>>> import numpy as np
>>> import numpy.linalg as la
>>> np.set_printoptions(precision=2, suppress=True, linewidth=100)
>>> m1 = np.loadtxt("x.csv", delimiter=",")
>>> print(m1)
[[-0.04  0.24  0.11  0.03 -0.15  0.44]
 [-0.41 -0.38  0.09 -0.2   0.1   0.57]
 [-0.14 -0.05 -0.12  0.3  -0.24 -0.37]
 [-0.14  0.17  0.65 -0.24 -0.54 -0.11]
 [-0.41 -0.55  0.08 -0.04 -0.12 -0.22]
 [ 0.02  0.04  0.57  0.44  0.59 -0.07]
 [-0.14  0.43 -0.09  0.05 -0.18 -0.1 ]
 [ 0.12 -0.35 -0.17  0.38 -0.27 -0.04]
 [ 0.35 -0.21  0.23  0.05 -0.08 -0.13]
 [ 0.63 -0.16 -0.03 -0.3  -0.09  0.17]
 [-0.2   0.15 -0.21 -0.49  0.33 -0.36]
 [ 0.08 -0.19 -0.07 -0.08  0.03 -0.11]
 [-0.16  0.19 -0.27  0.36 -0.12  0.29]]
>>> # keeps lengths
>>> hat = m1 @ la.solve(m1.T @ m1, m1.T)
>>> round(float(np.trace(hat)), 2)
6.0
>>> la.matrix_rank(np.eye(13) - hat)
np.int64(7)
>>> np.allclose(hat @ hat, hat)
True
>>> np.diag(hat)
array([0.29, 0.69, 0.33, 0.84, 0.53, 0.87, 0.26, 0.39, 0.24, 0.55, 0.59, 0.07, 0.36])
>>> cov = np.cov(m1, rowvar=False)
>>> m1.std(axis=0)
array([0.28, 0.27, 0.27, 0.28, 0.27, 0.28])
>>> np.median(m1, axis=0)
array([-0.14, -0.05, -0.03,  0.03, -0.12, -0.1 ])
>>> Ac = m1 - m1.mean(axis=0)
>>> U, sig, VT = la.svd(Ac, full_matrices=False)
>>> (np.sign(U[:, 0]) == np.sign(U[0, 0])).astype(int)
array([1, 0, 1, 0, 0, 1, 1, 1, 0, 0, 0, 0, 1])
>>> x0 = np.array([-3, 0, -3, 2, -2, 2])
>>> target = m1 @ x0
>>> np.round(la.solve(m1.T @ m1, m1.T @ target), 2) + 0
array([-3.,  0., -3.,  2., -2.,  2.])
>>> np.round(la.lstsq(m1, target)[0], 2) + 0
array([-3.,  0., -3.,  2., -2.,  2.])
>>> print(np.round(la.pinv(m1) @ m1, 2) + 0)
[[1. 0. 0. 0. 0. 0.]
 [0. 1. 0. 0. 0. 0.]
 [0. 0. 1. 0. 0. 0.]
 [0. 0. 0. 1. 0. 0.]
 [0. 0. 0. 0. 1. 0.]
 [0. 0. 0. 0. 0. 1.]]
>>> rng = np.random.default_rng(84)
>>> target = target + 0.1 * rng.normal(size=13)
>>> target
array([ 0.87,  1.44,  0.89, -1.05,  0.61, -2.22,  1.02,  1.39, -1.8 , -1.77, -1.12, -0.52,  2.75])
>>> beta, *_ = la.lstsq(m1, target)
>>> print(beta.round())
[-3.  0. -3.  2. -2.  2.]
>>> np.round(m1.T @ (target - m1 @ beta), 2) + 0
array([0., 0., 0., 0., 0., 0.])
>>> print([round(float(la.norm(la.solve(m1.T @ m1 + lam * np.eye(6), m1.T @ target))), 2) for lam in (0, 1, 10, 100)])
[5.33, 2.66, 0.48, 0.05]
>>> np.round(la.norm(target - m1 @ beta), 2)
np.float64(0.3)
>>> mat = np.loadtxt("sample7.csv", delimiter=",")
>>> mat.round(2) + 0
array([[-0.32,  0.3 , -0.22, -0.23,  0.05, -0.15,  0.11,  0.1 ,  0.42,  0.21, -0.3 ,  0.23, -0.2 ,
        -0.5 ],
       [-0.03, -0.58, -0.2 , -0.38, -0.2 , -0.01, -0.37, -0.25,  0.08,  0.34,  0.14, -0.23, -0.02,
        -0.18],
       [-0.32,  0.15, -0.34, -0.3 ,  0.4 ,  0.17, -0.11, -0.22,  0.19, -0.16, -0.13, -0.17,  0.13,
         0.54],
       [ 0.13,  0.04, -0.05, -0.15,  0.54, -0.14,  0.08,  0.39, -0.07,  0.37,  0.41, -0.04,  0.4 ,
        -0.11],
       [-0.19,  0.  , -0.44,  0.28, -0.15,  0.24,  0.07, -0.27, -0.32,  0.16, -0.02,  0.42,  0.47,
        -0.13],
       [ 0.19,  0.31, -0.1 , -0.32,  0.01, -0.34, -0.28, -0.3 , -0.19, -0.47,  0.33,  0.21,  0.02,
        -0.23],
       [ 0.16, -0.07, -0.33,  0.4 ,  0.36,  0.05, -0.25,  0.04, -0.1 , -0.25, -0.29, -0.42, -0.05,
        -0.41],
       [-0.32, -0.2 ,  0.16,  0.28,  0.19, -0.35,  0.43, -0.48,  0.19, -0.09,  0.28, -0.18,  0.05,
        -0.13],
       [-0.32,  0.03,  0.58, -0.28,  0.12,  0.39, -0.08, -0.07, -0.23, -0.13, -0.17, -0.12,  0.27,
        -0.35],
       [ 0.06, -0.15,  0.  ,  0.14,  0.04,  0.49, -0.12,  0.12,  0.58, -0.3 ,  0.41,  0.25,  0.04,
        -0.13],
       [ 0.23, -0.23,  0.3 ,  0.12,  0.41, -0.19, -0.31, -0.25,  0.14,  0.15, -0.35,  0.5 ,  0.05,
         0.11],
       [ 0.32,  0.43,  0.07,  0.06,  0.13,  0.38,  0.04, -0.47,  0.01,  0.42,  0.17, -0.14, -0.29,
        -0.06],
       [-0.06, -0.35, -0.14, -0.21,  0.34,  0.21,  0.32,  0.04, -0.39, -0.12,  0.08,  0.29, -0.55,
        -0.03],
       [-0.55,  0.15,  0.09,  0.33,  0.06, -0.08, -0.53,  0.14, -0.17,  0.16,  0.31,  0.07, -0.31,
         0.08]])
>>> Y = np.array([[-7, -9, 2],
...     [0, 8, -3],
...     [8, 3, -7],
...     [4, -3, 2],
...     [4, -7, -9],
...     [-9, -6, -3],
...     [1, -5, -6],
...     [-1, -4, 9],
...     [0, 7, 7],
...     [-1, 6, -7],
...     [4, 1, -3],
...     [-3, -4, 8],
...     [6, -7, 0],
...     [-9, -7, -7]])
>>> np.vstack([mat, Y.T]).shape
(17, 14)
>>> la.matrix_rank(mat @ Y)
np.int64(3)
>>> la.matrix_rank(np.vstack([mat, Y.T]))
np.int64(14)
>>> np.einsum("ij,ij->i", mat, mat)
array([1., 1., 1., 1., 1., 1., 1., 1., 1., 1., 1., 1., 1., 1.])
>>> r0 = np.array([2, 3, 3, 2, 3, -3, 0, -3, -3, -3, 0, -3, 0, 2])
>>> Y = mat + np.outer(r0, np.eye(14)[3])
>>> la.matrix_rank(Y - mat)
np.int64(1)
>>> la.matrix_rank(la.inv(Y) - la.inv(mat), tol=1e-8)
np.int64(1)
>>> print(round(float(la.det(Y) / la.det(mat)), 2), round(1 + la.solve(mat, r0)[3], 2))
0.03 0.03
>>> idx = rng.permutation(14)
>>> idx
array([ 7, 11,  2,  5, 13,  9,  0,  4,  1, 10,  3,  8, 12,  6])
>>> Y = mat[idx][:, idx]
>>> np.sort(np.abs(la.eigvals(Y)))
array([1., 1., 1., 1., 1., 1., 1., 1., 1., 1., 1., 1., 1., 1.])
>>> r0 = np.array([2, 3, 2])
>>> np.round(np.correlate(mat[6], mat[10], "full"), 2) + 0
array([ 0.02,  0.  ,  0.04, -0.07, -0.06,  0.35, -0.08, -0.13,  0.04,  0.22, -0.3 , -0.48, -0.05,
        0.  ,  0.33, -0.36,  0.26,  0.14,  0.11, -0.04, -0.11, -0.04, -0.29, -0.03, -0.21,  0.08,
       -0.09])
>>> Y = np.c_[m1[:, :1] @ np.array([[0]]), np.array([0, -1, -2, 2, 2, -1, 2, 0, -1, -1, 3, -3, 1])]
>>> Y
array([[ 0.,  0.],
       [ 0., -1.],
       [ 0., -2.],
       [ 0.,  2.],
       [ 0.,  2.],
       [ 0., -1.],
       [ 0.,  2.],
       [ 0.,  0.],
       [ 0., -1.],
       [ 0., -1.],
       [ 0.,  3.],
       [ 0., -3.],
       [ 0.,  1.]])
>>> la.matrix_rank(np.c_[m1, Y])
np.int64(7)
>>> la.norm(Y - m1 @ la.lstsq(m1, Y)[0], axis=0)
array([0.  , 4.61])
>>> X = np.abs(np.array([[-2, -3, 2, -3, -3, 1],
...     [0, 0, 3, 3, -1, 1],
...     [1, 1, 2, 1, -2, -2],
...     [3, 3, -1, 3, 3, 1],
...     [2, -3, -3, -1, 3, 1],
...     [-1, -1, 0, -2, 0, 2]])) + np.eye(6)
>>> X = X / X.sum(axis=1, keepdims=True)
>>> X
array([[0.2 , 0.2 , 0.13, 0.2 , 0.2 , 0.07],
       [0.  , 0.11, 0.33, 0.33, 0.11, 0.11],
       [0.1 , 0.1 , 0.3 , 0.1 , 0.2 , 0.2 ],
       [0.2 , 0.2 , 0.07, 0.27, 0.2 , 0.07],
       [0.14, 0.21, 0.21, 0.07, 0.29, 0.07],
       [0.14, 0.14, 0.  , 0.29, 0.  , 0.43]])
>>> r0 = np.array([3, 3, 1])
>>> np.correlate(X[3], X[0], "full")
array([0.01, 0.05, 0.08, 0.1 , 0.15, 0.19, 0.14, 0.11, 0.1 , 0.05, 0.01])
>>> np.convolve(X[3], r0)
array([0.6 , 1.2 , 1.  , 1.2 , 1.47, 1.07, 0.4 , 0.07])
>>> np.sort(np.abs(la.eigvals(X)))[::-1]
array([1.  , 0.32, 0.32, 0.1 , 0.1 , 0.04])
>>> X.sum(axis=1)
array([1., 1., 1., 1., 1., 1.])
>>> la.matrix_power(X, 2)
array([[0.13, 0.17, 0.19, 0.21, 0.19, 0.12],
       [0.13, 0.15, 0.18, 0.2 , 0.18, 0.16],
       [0.13, 0.15, 0.19, 0.18, 0.17, 0.18],
       [0.14, 0.17, 0.17, 0.22, 0.19, 0.11],
       [0.12, 0.16, 0.22, 0.18, 0.19, 0.13],
       [0.15, 0.16, 0.09, 0.27, 0.1 , 0.23]])
>>> la.matrix_power(X, 100)
array([[0.13, 0.16, 0.17, 0.21, 0.17, 0.15],
       [0.13, 0.16, 0.17, 0.21, 0.17, 0.15],
       [0.13, 0.16, 0.17, 0.21, 0.17, 0.15],
       [0.13, 0.16, 0.17, 0.21, 0.17, 0.15],
       [0.13, 0.16, 0.17, 0.21, 0.17, 0.15],
       [0.13, 0.16, 0.17, 0.21, 0.17, 0.15]])
>>> X @ np.ones(6)
array([1., 1., 1., 1., 1., 1.])
>>> pr = np.eye(6)[0]
>>> for _ in range(5):
...     pr = pr @ X
...     print(pr.round(2))
... 
[0.2  0.2  0.13 0.2  0.2  0.07]
[0.13 0.17 0.19 0.21 0.19 0.12]
[0.13 0.16 0.18 0.2  0.18 0.14]
[0.13 0.16 0.18 0.21 0.17 0.15]
[0.13 0.16 0.18 0.21 0.17 0.15]
>>> np.sort(np.abs(la.eigvals(X)))
array([0.04, 0.1 , 0.1 , 0.32, 0.32, 1.  ])
>>> np.round(la.det(X), 2)
np.float64(0.0)
>>> print(la.matrix_power(X, 2))
[[0.13 0.17 0.19 0.21 0.19 0.12]
 [0.13 0.15 0.18 0.2  0.18 0.16]
 [0.13 0.15 0.19 0.18 0.17 0.18]
 [0.14 0.17 0.17 0.22 0.19 0.11]
 [0.12 0.16 0.22 0.18 0.19 0.13]
 [0.15 0.16 0.09 0.27 0.1  0.23]]
>>> np.allclose(X @ X.T, X.T @ X)
False
>>> (X + X.T) / 2
array([[0.2 , 0.1 , 0.12, 0.2 , 0.17, 0.1 ],
       [0.1 , 0.11, 0.22, 0.27, 0.16, 0.13],
       [0.12, 0.22, 0.3 , 0.08, 0.21, 0.1 ],
       [0.2 , 0.27, 0.08, 0.27, 0.14, 0.18],
       [0.17, 0.16, 0.21, 0.14, 0.29, 0.04],
       [0.1 , 0.13, 0.1 , 0.18, 0.04, 0.43]])
>>> np.allclose(X, X.T)
False
>>> feats = np.diag(np.array([-1, -1, 2, 0, 3, -2, -1, 2]))
>>> feats
array([[-1,  0,  0,  0,  0,  0,  0,  0],
       [ 0, -1,  0,  0,  0,  0,  0,  0],
       [ 0,  0,  2,  0,  0,  0,  0,  0],
       [ 0,  0,  0,  0,  0,  0,  0,  0],
       [ 0,  0,  0,  0,  3,  0,  0,  0],
       [ 0,  0,  0,  0,  0, -2,  0,  0],
       [ 0,  0,  0,  0,  0,  0, -1,  0],
       [ 0,  0,  0,  0,  0,  0,  0,  2]])
>>> Y = feats[0, 0] * feats[1:] - np.outer(feats[1:, 0], feats[0])
>>> Y
array([[ 0,  1,  0,  0,  0,  0,  0,  0],
       [ 0,  0, -2,  0,  0,  0,  0,  0],
       [ 0,  0,  0,  0,  0,  0,  0,  0],
       [ 0,  0,  0,  0, -3,  0,  0,  0],
       [ 0,  0,  0,  0,  0,  2,  0,  0],
       [ 0,  0,  0,  0,  0,  0,  1,  0],
       [ 0,  0,  0,  0,  0,  0,  0, -2]])
>>> la.matrix_rank(Y), la.matrix_rank(feats)
(np.int64(6), np.int64(7))
>>> A = np.load("a.npy")
>>> A
array([[  2,  -3,   3,   0,  -1,   2,   3],
       [ -3,  10, -12,  -3,   5,   2,  -7],
       [  3, -12,  18,   3,  -3,   0,   9],
       [  0,  -3,   3,   2,  -3,  -4,   1],
       [ -1,   5,  -3,  -3,   6,   6,  -2],
       [  2,   2,   0,  -4,   6,  11,   2],
       [  3,  -7,   9,   1,  -2,   2,   6]])
>>> # symmetric
>>> U, sig, VT = la.svd(A, full_matrices=False)
>>> (sig > 1e-8).sum()
np.int64(3)
>>> np.cumsum(sig ** 2) / np.sum(sig ** 2)
array([0.8 , 0.99, 1.  , 1.  , 1.  , 1.  , 1.  ])
>>> np.abs(VT[0])
array([0.15, 0.53, 0.68, 0.16, 0.23, 0.09, 0.38])
>>> np.allclose(U * sig @ VT, A)
True
>>> sig.round(2) + 0
array([34.61, 16.65,  3.74,  0.  ,  0.  ,  0.  ,  0.  ])
>>> print(np.round(U.T @ U, 2) + 0)
[[1. 0. 0. 0. 0. 0. 0.]
 [0. 1. 0. 0. 0. 0. 0.]
 [0. 0. 1. 0. 0. 0. 0.]
 [0. 0. 0. 1. 0. 0. 0.]
 [0. 0. 0. 0. 1. 0. 0.]
 [0. 0. 0. 0. 0. 1. 0.]
 [0. 0. 0. 0. 0. 0. 1.]]
>>> np.round(U.T @ A @ VT.T, 2) + 0
array([[34.61,  0.  ,  0.  ,  0.  ,  0.  ,  0.  ,  0.  ],
       [ 0.  , 16.65,  0.  ,  0.  ,  0.  ,  0.  ,  0.  ],
       [ 0.  ,  0.  ,  3.74,  0.  ,  0.  ,  0.  ,  0.  ],
       [ 0.  ,  0.  ,  0.  ,  0.  ,  0.  ,  0.  ,  0.  ],
       [ 0.  ,  0.  ,  0.  ,  0.  ,  0.  ,  0.  ,  0.  ],
       [ 0.  ,  0.  ,  0.  ,  0.  ,  0.  ,  0.  ,  0.  ],
       [ 0.  ,  0.  ,  0.  ,  0.  ,  0.  ,  0.  ,  0.  ]])
>>> np.abs(U[:, 0]).round(6).argmax()
np.int64(2)
